$ python3 -q
>>> import numpy as np
>>> np.set_printoptions(precision=2, suppress=True, linewidth=200)
>>> def rd(a):
...     return np.round(a, 2) + 0
... 
>>> B = np.array([[2, 3, 0, 1, 3], [3, 3, 0, 3, 0], [0, 0, 1, 2, 1], [1, 3, 2, 2, 3]])
>>> W0 = B.T @ B
>>> W0
array([[14, 18,  2, 13,  9],
       [18, 27,  6, 18, 18],
       [ 2,  6,  5,  6,  7],
       [13, 18,  6, 18, 11],
       [ 9, 18,  7, 11, 19]])
>>> rd(np.linalg.norm(W0, 2) / np.linalg.norm(W0))
np.float64(0.99)
>>> np.argsort(-np.linalg.norm(W0, axis=0).round(6), kind="stable")[:3]
array([1, 3, 4])
>>> rng = np.random.default_rng(32454)
>>> labels = rng.permutation(5)
>>> labels
array([1, 4, 0, 2, 3])
>>> B = W0[labels][:, labels]
>>> np.trace(B)
np.int64(83)
>>> B
array([[27, 18, 18,  6, 18],
       [18, 19,  9,  7, 11],
       [18,  9, 14,  2, 13],
       [ 6,  7,  2,  5,  6],
       [18, 11, 13,  6, 18]])
>>> rd(np.sort(np.abs(np.linalg.eigvals(B))))
array([ 0.  ,  0.83,  5.53, 10.01, 66.63])
>>> np.allclose(B, W0)
False
>>> u = np.array([4, 5])
>>> np.convolve(W0[3], u)
array([ 52, 137, 114, 102, 134,  55])
>>> np.array([np.convolve(row, u, "same") for row in W0])
array([[ 56, 142,  98,  62, 101],
       [ 72, 198, 159, 102, 162],
       [  8,  34,  50,  49,  58],
       [ 52, 137, 114, 102, 134],
       [ 36, 117, 118,  79, 131]])
>>> np.cross(W0[3, :3], W0[0, :3])
array([-72,  58, -18])
